% ipython --no-banner

In [1]: import numpy as np

In [2]: import numpy.linalg as la

In [3]: np.set_printoptions(precision=2, suppress=True, linewidth=120, floatmode="fixed")

In [4]: m1 = np.loadtxt("w.csv", delimiter=",")

In [5]: m1
Out[5]: 
array([[-2.00,  3.00, -2.00,  3.00],
       [ 3.00,  1.00,  3.00,  1.00],
       [-2.00,  3.00, -2.00,  3.00],
       [ 3.00,  1.00,  3.00,  1.00]])

In [6]: np.round(np.trace(la.pinv(m1) @ m1), 2)
Out[6]: np.float64(2.0)

In [7]: np.unique(m1.round(6), axis=0).shape
Out[7]: (2, 4)

In [8]: la.lstsq(m1[:-1].T, m1[-1])[2]
Out[8]: np.int32(2)

In [9]: m1 @ la.pinv(m1) @ m1
Out[9]: 
array([[-2.00,  3.00, -2.00,  3.00],
       [ 3.00,  1.00,  3.00,  1.00],
       [-2.00,  3.00, -2.00,  3.00],
       [ 3.00,  1.00,  3.00,  1.00]])

In [10]: U, s, Vh = la.svd(m1)

In [11]: vecs = Vh[:(s > 1e-8).sum()]

In [12]: rng = np.random.default_rng(43355)

In [13]: vec = m1[3] + 4 * m1[1] + rng.integers(2) * np.eye(4)[2]

In [14]: vec
Out[14]: array([15.00,  5.00, 16.00,  5.00])

In [15]: np.round(vecs.T @ vecs, 2) + 0
Out[15]: 
array([[0.50, 0.00, 0.50, 0.00],
       [0.00, 0.50, 0.00, 0.50],
       [0.50, 0.00, 0.50, 0.00],
       [0.00, 0.50, 0.00, 0.50]])

In [16]: round(la.norm(vec - vecs.T @ vecs @ vec), 2)
Out[16]: np.float64(0.71)

In [17]: np.allclose(vecs.T @ vecs @ vec, vec)
Out[17]: False

In [18]: la.matrix_rank(np.vstack([m1, vec]))
Out[18]: np.int64(3)

In [19]: w, vecs = la.eigh(m1)

In [20]: (w > 1e-8).sum(), (w < -1e-8).sum()
Out[20]: (np.int64(1), np.int64(1))

In [21]: w.round(2) + 0
Out[21]: array([-7.71,  0.00,  0.00,  5.71])

In [22]: np.unique(w.round(6) + 0, return_counts=True)[1]
Out[22]: array([1, 2, 1])

In [23]: np.round(vecs.T @ m1 @ vecs, 2) + 0
Out[23]: 
array([[-7.71,  0.00,  0.00,  0.00],
       [ 0.00,  0.00,  0.00,  0.00],
       [ 0.00,  0.00,  0.00,  0.00],
       [ 0.00,  0.00,  0.00,  5.71]])

In [24]: np.round(vecs.T @ vecs, 2) + 0
Out[24]: 
array([[1.00, 0.00, 0.00, 0.00],
       [0.00, 1.00, 0.00, 0.00],
       [0.00, 0.00, 1.00, 0.00],
       [0.00, 0.00, 0.00, 1.00]])

In [25]: np.abs(vecs[:, -1])
Out[25]: array([0.37, 0.60, 0.37, 0.60])

In [26]: la.eigvalsh(m1 + -2 * np.eye(4))
Out[26]: array([-9.71, -2.00, -2.00,  3.71])

In [27]: w.sum(), np.trace(m1)
Out[27]: (np.float64(-2.0), np.float64(-2.0))

In [28]: U, s, Vh = la.svd(m1)

In [29]: np.argmax(s[:-1] / (s[1:] + 1e-6)) + 1
Out[29]: np.int64(2)

In [30]: s.round(2) + 0
Out[30]: array([7.71, 5.71, 0.00, 0.00])

In [31]: Y = U[:, :2] @ np.diag(s[:2]) @ Vh[:2]

In [32]: round(la.norm(m1 - Y) / la.norm(m1), 2)
Out[32]: np.float64(0.0)

In [33]: round(np.abs(m1 - Y).max(), 2)
Out[33]: np.float64(0.0)

In [34]: np.round(la.norm(m1 - Y, 2), 2), np.round(s[2], 2)
Out[34]: (np.float64(0.0), np.float64(0.0))

In [35]: la.matrix_rank(Y)
Out[35]: np.int64(2)

In [36]: W = np.array([[-2, -1, 3, -8, -9],
    ...:     [8, 3, 1, -4, -3],
    ...:     [-2, 3, -4, 6, -1],
    ...:     [4, -3, 6, 7, -8]])

In [37]: beta = np.array([3, -2, 1, 0, 3])

In [38]: act = np.maximum(m1 @ W + beta, 0)

In [39]: act
Out[39]: 
array([[47.00,  0.00, 24.00, 13.00,  0.00],
       [ 3.00,  4.00,  5.00,  0.00,  0.00],
       [47.00,  0.00, 24.00, 13.00,  0.00],
       [ 3.00,  4.00,  5.00,  0.00,  0.00]])

In [40]: (act > 0).mean(axis=0)
Out[40]: array([1.00, 0.50, 1.00, 0.50, 0.00])

In [41]: C = np.array([[2, 5], [1, -1], [2, 3], [-5, 5], [5, -3]])

In [42]: act @ C
Out[42]: 
array([[ 77.00, 372.00],
       [ 20.00,  26.00],
       [ 77.00, 372.00],
       [ 20.00,  26.00]])

In [43]: M = np.array([[0, 0, 2, 0], [1, 0, 0, 1], [1, 2, 2, 0]])

In [44]: M[:, 0] = -1 * M[:, 3]

In [45]: M
Out[45]: 
array([[ 0,  0,  2,  0],
       [-1,  0,  0,  1],
       [ 0,  2,  2,  0]])

In [46]: round(float(la.norm(m1, 2) / la.norm(m1)), 2)
Out[46]: 0.8

In [47]: [round(float(x), 2) for x in la.svd(m1, compute_uv=False)[:3]]
Out[47]: [7.71, 5.71, 0.0]

In [48]: np.argsort(-la.norm(m1, axis=0).round(6), kind="stable")[:3]
Out[48]: array([0, 2, 1])

In [49]: la.cond(m1) > 100
Out[49]: np.True_

In [50]: U, s, Vh = la.svd(M, full_matrices=False)

In [51]: np.abs(Vh[0])
Out[51]: array([0.00, 0.53, 0.85, 0.00])

In [52]: np.allclose(U * s @ Vh, M)
Out[52]: True

In [53]: np.round(U.T @ U, 2) + 0
Out[53]: 
array([[1.00, 0.00, 0.00],
       [0.00, 1.00, 0.00],
       [0.00, 0.00, 1.00]])

In [54]: np.abs(U[:, 0]).round(6).argmax()
Out[54]: np.int64(2)

In [55]: arr = np.load("m.npy")

In [56]: arr
Out[56]: 
array([[0.00, 3.00],
       [0.00, 0.00]])

In [57]: la.lstsq(arr[:-1].T, arr[-1])[2]
Out[57]: np.int32(1)

In [58]: np.abs(np.diag(la.qr(arr)[1])) > 1e-9
Out[58]: array([False, False])

In [59]: np.unique(arr.round(6), axis=0).shape
Out[59]: (2, 2)

In [60]: arr @ la.pinv(arr) @ arr
Out[60]: 
array([[0.00, 3.00],
       [0.00, 0.00]])

In [61]: la.svd(arr, compute_uv=False)
Out[61]: array([3.00, 0.00])

In [62]: arr[:, 1] @ arr[:, 0]
Out[62]: np.float64(0.0)

In [63]: arr.T @ arr
Out[63]: 
array([[0.00, 0.00],
       [0.00, 9.00]])

In [64]: rank = la.matrix_rank(arr)

In [65]: rank
Out[65]: np.int64(1)

In [66]: ns = la.svd(arr)[2][rank:].T

In [67]: ns.shape
Out[67]: (2, 1)

In [68]: ns[:, 0] / ns[np.abs(ns[:, 0]).round(6).argmax(), 0]
Out[68]: array([ 1.00, -0.00])

In [69]: ns @ ns.T
Out[69]: 
array([[1.00, 0.00],
       [0.00, 0.00]])

In [70]: U, s, Vh = la.svd(arr)

In [71]: np.argmax(s[:-1] / (s[1:] + 1e-6)) + 1
Out[71]: np.int64(1)

In [72]: s
Out[72]: array([3.00, 0.00])

In [73]: Y = U[:, :1] @ np.diag(s[:1]) @ Vh[:1]

In [74]: la.matrix_rank(arr, rtol=0.05)
Out[74]: np.int64(1)

In [75]: round(la.norm(arr - Y, 2), 2), s[1]
Out[75]: (np.float64(0.0), np.float64(0.0))

In [76]: np.abs(arr - Y).max()
Out[76]: np.float64(0.0)

In [77]: Y
Out[77]: 
array([[0.00, 3.00],
       [0.00, 0.00]])

In [78]: np.round(np.abs(la.eigvals(arr)).max(), 2)
Out[78]: np.float64(0.0)

In [79]: (arr - arr.T) / 2
Out[79]: 
array([[ 0.00,  1.50],
       [-1.50,  0.00]])

In [80]: np.sort(np.abs(la.eigvals(arr)))
Out[80]: array([0.00, 0.00])

In [81]: np.round(la.det(arr), 2)
Out[81]: np.float64(0.0)

In [82]: (arr + arr.T) / 2
Out[82]: 
array([[0.00, 1.50],
       [1.50, 0.00]])

In [83]: np.allclose(arr, arr.T)
Out[83]: False

In [84]: data = np.array([[0.3, 0.1, -0.9, -1.2],
    ...:     [1.1, -1.0, -1.0, -0.6],
    ...:     [0.9, 0.3, -1.0, -0.8]])

In [85]: data[0] = data[1] + 0.1 * rng.normal(size=4)

In [86]: data
Out[86]: 
array([[ 1.08, -1.09, -0.81, -0.65],
       [ 1.10, -1.00, -1.00, -0.60],
       [ 0.90,  0.30, -1.00, -0.80]])

In [87]: W = np.array([[0, 0, -1, 1, 1, 3],
    ...:     [-2, -2, 0, -1, 0, -1],
    ...:     [-3, 3, -2, 1, 2, -2],
    ...:     [-2, 3, 3, 1, 3, -2]])

In [88]: beta = np.array([-3, -2, 2, -3, 0, 1])

In [89]: act = np.maximum(data @ W + beta, 0)

In [90]: la.matrix_rank(act)
Out[90]: np.int64(3)

In [91]: (act > 0).mean(axis=0)
Out[91]: array([1.00, 0.00, 1.00, 0.00, 0.00, 1.00])

In [92]: (act > 0).astype(int)
Out[92]: 
array([[1, 0, 1, 0, 0, 1],
       [1, 0, 1, 0, 0, 1],
       [1, 0, 1, 0, 0, 1]])

In [93]: act
Out[93]: 
array([[2.92, 0.00, 0.58, 0.00, 0.00, 8.26],
       [3.20, 0.00, 1.10, 0.00, 0.00, 8.50],
       [1.00, 0.00, 0.70, 0.00, 0.00, 7.00]])

In [94]: C = np.array([[1, 0, 1],
    ...:     [0, 2, 0],
    ...:     [-1, -2, -1],
    ...:     [3, 2, 1],
    ...:     [3, -3, 2],
    ...:     [1, -2, 1]])

In [95]: (act @ C).round(6).argmax(axis=1)
Out[95]: array([0, 0, 0])

In [96]: act @ C
Out[96]: 
array([[ 10.60, -17.67,  10.60],
       [ 10.60, -19.20,  10.60],
       [  7.30, -15.40,   7.30]])

In [97]: W @ C
Out[97]: 
array([[10, -5,  7],
       [-6, -4, -4],
       [ 6, 10,  2],
       [ 5, -3,  0]])

In [98]: Y = np.array([[1, 1], [5, 3]])

In [99]: C = np.kron(Y, data)

In [100]: la.matrix_rank(C)
Out[100]: np.int64(6)

In [101]: data.reshape(2, -1)
Out[101]: 
array([[ 1.08, -1.09, -0.81, -0.65,  1.10, -1.00],
       [-1.00, -0.60,  0.90,  0.30, -1.00, -0.80]])

In [102]: data.reshape(-1, 2)
Out[102]: 
array([[ 1.08, -1.09],
       [-0.81, -0.65],
       [ 1.10, -1.00],
       [-1.00, -0.60],
       [ 0.90,  0.30],
       [-1.00, -0.80]])

In [103]: T = data.reshape(3, 2, -1)

In [104]: np.swapaxes(T, 1, 2)[0]
Out[104]: 
array([[ 1.08, -0.81],
       [-1.09, -0.65]])

In [105]: T.transpose(1, 0, 2)
Out[105]: 
array([[[ 1.08, -1.09],
        [ 1.10, -1.00],
        [ 0.90,  0.30]],

       [[-0.81, -0.65],
        [-1.00, -0.60],
        [-1.00, -0.80]]])

In [106]: T.shape
Out[106]: (3, 2, 2)

In [107]: np.einsum("ihd,ihd->ih", T, T)
Out[107]: 
array([[2.36, 1.08],
       [2.21, 1.36],
       [0.90, 1.64]])

In [108]: feats = np.loadtxt("x.csv", delimiter=",")

In [109]: feats
Out[109]: 
array([[ 0.00,  1.00,  1.00,  2.00],
       [ 1.00,  1.00,  1.00,  5.00],
       [ 0.00,  1.00,  1.00,  4.00],
       [ 0.00,  0.00,  0.00, -2.00]])

In [110]: [round(float(x), 2) for x in la.svd(feats, compute_uv=False)[:3]]
Out[110]: [7.39, 1.02, 0.65]

In [111]: round(la.norm(feats, 2) / la.norm(feats), 2)
Out[111]: np.float64(0.99)

In [112]: np.argsort(-la.norm(feats, axis=0).round(6), kind="stable")[:3]
Out[112]: array([3, 1, 2])

In [113]: U, s, Vh = la.svd(feats, full_matrices=False)

In [114]: np.abs(Vh[0])
Out[114]: array([0.10, 0.22, 0.22, 0.95])

In [115]: np.round(Vh @ Vh.T, 2) + 0
Out[115]: 
array([[1.00, 0.00, 0.00, 0.00],
       [0.00, 1.00, 0.00, 0.00],
       [0.00, 0.00, 1.00, 0.00],
       [0.00, 0.00, 0.00, 1.00]])

In [116]: np.round(U.T @ feats @ Vh.T, 2) + 0
Out[116]: 
array([[7.39, 0.00, 0.00, 0.00],
       [0.00, 1.02, 0.00, 0.00],
       [0.00, 0.00, 0.65, 0.00],
       [0.00, 0.00, 0.00, 0.00]])

In [117]: np.round(s / s[0], 2) + 0
Out[117]: array([1.00, 0.14, 0.09, 0.00])

In [118]: np.abs(U[:, 0]).round(6).argmax()
Out[118]: np.int64(1)

In [119]: np.round(U.T @ U, 2) + 0
Out[119]: 
array([[1.00, 0.00, 0.00, 0.00],
       [0.00, 1.00, 0.00, 0.00],
       [0.00, 0.00, 1.00, 0.00],
       [0.00, 0.00, 0.00, 1.00]])

In [120]: np.cumsum(s ** 2) / np.sum(s ** 2)
Out[120]: array([0.97, 0.99, 1.00, 1.00])

In [121]: np.round(np.sqrt((s ** 2).sum()), 2), round(float(la.norm(feats)), 2)
Out[121]: (np.float64(7.48), 7.48)

In [122]: (s > 1e-8).sum()
Out[122]: np.int64(3)

In [123]: np.abs(np.diag(la.qr(feats)[1])) > 1e-9
Out[123]: array([ True,  True, False,  True])

In [124]: la.lstsq(feats[:-1].T, feats[-1])[2]
Out[124]: np.int32(3)

In [125]: np.unique(feats.round(6), axis=0).shape
Out[125]: (4, 4)

In [126]: proj = np.triu(np.array([[3, 0, 2, 3], [2, 3, 0, 2], [3, -2, -1, -2], [3, 0, 3, 1]]), 1) + np.eye(4)

In [127]: Y = proj @ feats @ la.inv(proj)

In [128]: np.trace(Y), np.trace(feats)
Out[128]: (np.float64(0.0), np.float64(0.0))

In [129]: Y
Out[129]: 
array([[ 0.00,  3.00,  3.00,  4.00],
       [ 1.00,  1.00, -1.00, -6.00],
       [ 0.00,  1.00,  1.00,  8.00],
       [ 0.00,  0.00,  0.00, -2.00]])

In [130]: la.matrix_rank(Y)
Out[130]: np.int64(3)

In [131]: np.round(la.norm(Y, 2) / la.norm(Y), 2)
Out[131]: np.float64(0.95)

In [132]: np.argsort(-la.norm(Y, axis=0).round(6), kind="stable")[:3]
Out[132]: array([3, 1, 2])

In [133]: la.matrix_rank(Y, rtol=0.1)
Out[133]: np.int64(3)

In [134]: W0 = np.loadtxt("data.csv", delimiter=",")

In [135]: W0
Out[135]: 
array([[ 0.34,  0.45, -0.51,  0.54],
       [ 0.45,  1.25,  0.18,  1.39],
       [-0.51,  0.18,  1.84,  0.06],
       [ 0.54,  1.39,  0.06,  1.57]])

In [136]: idx = rng.permutation(4)

In [137]: idx
Out[137]: array([0, 1, 3, 2])

In [138]: Y = W0[idx][:, idx]

In [139]: np.diag(Y)
Out[139]: array([0.34, 1.25, 1.57, 1.84])

In [140]: round(np.trace(Y), 2)
Out[140]: np.float64(5.0)

In [141]: round(la.det(Y), 2), round(la.det(W0[idx]), 2)
Out[141]: (np.float64(-0.0), np.float64(0.0))

In [142]: U, s, Vh = la.svd(W0)

In [143]: np.argmax(s[:-1] / (s[1:] + 1e-6)) + 1
Out[143]: np.int64(2)

In [144]: Y = U[:, :2] @ np.diag(s[:2]) @ Vh[:2]

In [145]: la.matrix_rank(W0, rtol=0.05)
Out[145]: np.int64(2)

In [146]: Y
Out[146]: 
array([[ 0.34,  0.45, -0.51,  0.54],
       [ 0.45,  1.25,  0.18,  1.39],
       [-0.51,  0.18,  1.84,  0.06],
       [ 0.54,  1.39,  0.06,  1.57]])

In [147]: np.kron(np.eye(2, dtype=int), W0)
Out[147]: 
array([[ 0.34,  0.45, -0.51,  0.54,  0.00,  0.00, -0.00,  0.00],
       [ 0.45,  1.25,  0.18,  1.39,  0.00,  0.00,  0.00,  0.00],
       [-0.51,  0.18,  1.84,  0.06, -0.00,  0.00,  0.00,  0.00],
       [ 0.54,  1.39,  0.06,  1.57,  0.00,  0.00,  0.00,  0.00],
       [ 0.00,  0.00, -0.00,  0.00,  0.34,  0.45, -0.51,  0.54],
       [ 0.00,  0.00,  0.00,  0.00,  0.45,  1.25,  0.18,  1.39],
       [-0.00,  0.00,  0.00,  0.00, -0.51,  0.18,  1.84,  0.06],
       [ 0.00,  0.00,  0.00,  0.00,  0.54,  1.39,  0.06,  1.57]])

In [148]: round(float(la.det(W0.T)), 2)
Out[148]: 0.0

In [149]: round(float(np.trace(la.pinv(W0) @ W0)), 2)
Out[149]: 2.0

In [150]: np.allclose(W0[:-1].T @ la.lstsq(W0[:-1].T, W0[-1])[0], W0[-1])
Out[150]: True

In [151]: r0 = np.array([1, 1, -1])

In [152]: np.correlate(W0[3], W0[0], "full")
Out[152]: array([ 0.30,  0.48, -0.43,  1.63, -0.30,  0.72,  0.53])

In [153]: np.cross(W0[3, :3], W0[0, :3])
Out[153]: array([-0.73,  0.29, -0.23])

In [154]: np.polyval(r0, W0[3])
Out[154]: array([-0.16,  2.34, -0.94,  3.04])

In [155]: A = np.load("test9.npy")

In [156]: A
Out[156]: 
array([[-2.44,  7.48, -6.18],
       [ 5.91,  5.11, -6.24],
       [ 5.20, -5.13, -6.84],
       [ 1.46, -0.88, -9.85],
       [-1.82,  8.35, -5.20],
       [-3.90,  6.57,  6.45],
       [-1.63, -9.52, -2.61],
       [-1.88,  9.67, -1.71],
       [ 0.28,  2.00, -9.79],
       [-9.30,  1.70,  3.25],
       [-5.64, -0.90,  8.21],
       [-3.32, -8.50, -4.09],
       [-9.54,  2.64,  1.40],
       [ 8.10,  5.40, -2.29],
       [-2.94, -1.61,  9.42],
       [-0.41, -3.99, -9.16],
       [ 7.18,  0.43,  6.95],
       [-4.24,  5.34, -7.32],
       [ 1.47, -5.10,  8.47],
       [ 7.85,  6.08,  1.18],
       [-0.38,  9.65,  2.58],
       [-8.81,  3.94, -2.62],
       [-5.14, -8.02, -3.06],
       [-3.77, -6.39,  6.70],
       [-2.18, -8.29, -5.15]])

In [157]: def softmax(z):
     ...:     e = np.exp(z - z.max(axis=-1, keepdims=True))
     ...:     return e / e.sum(axis=-1, keepdims=True)
     ...: 

In [158]: softmax(A).sum(axis=1)
Out[158]: 
array([1.00, 1.00, 1.00, 1.00, 1.00, 1.00, 1.00, 1.00, 1.00, 1.00, 1.00, 1.00, 1.00, 1.00, 1.00, 1.00, 1.00, 1.00,
       1.00, 1.00, 1.00, 1.00, 1.00, 1.00, 1.00])

In [159]: np.round(softmax(10 * A[14]), 2) + 0
Out[159]: array([0.00, 0.00, 1.00])

In [160]: np.round(softmax(A[14] + 4), 2) + 0
Out[160]: array([0.00, 0.00, 1.00])

In [161]: scores = A @ A.T / np.sqrt(3)

In [162]: softmax(scores)[14] @ A
Out[162]: array([-3.12, -1.56,  9.34])

In [163]: softmax(scores).round(6).argmax(axis=1)
Out[163]: array([ 0,  1,  2,  3,  4,  5,  6,  7,  8,  9, 10, 11, 12, 13, 14, 15, 16, 17, 18, 19, 20, 21, 22, 23, 24])
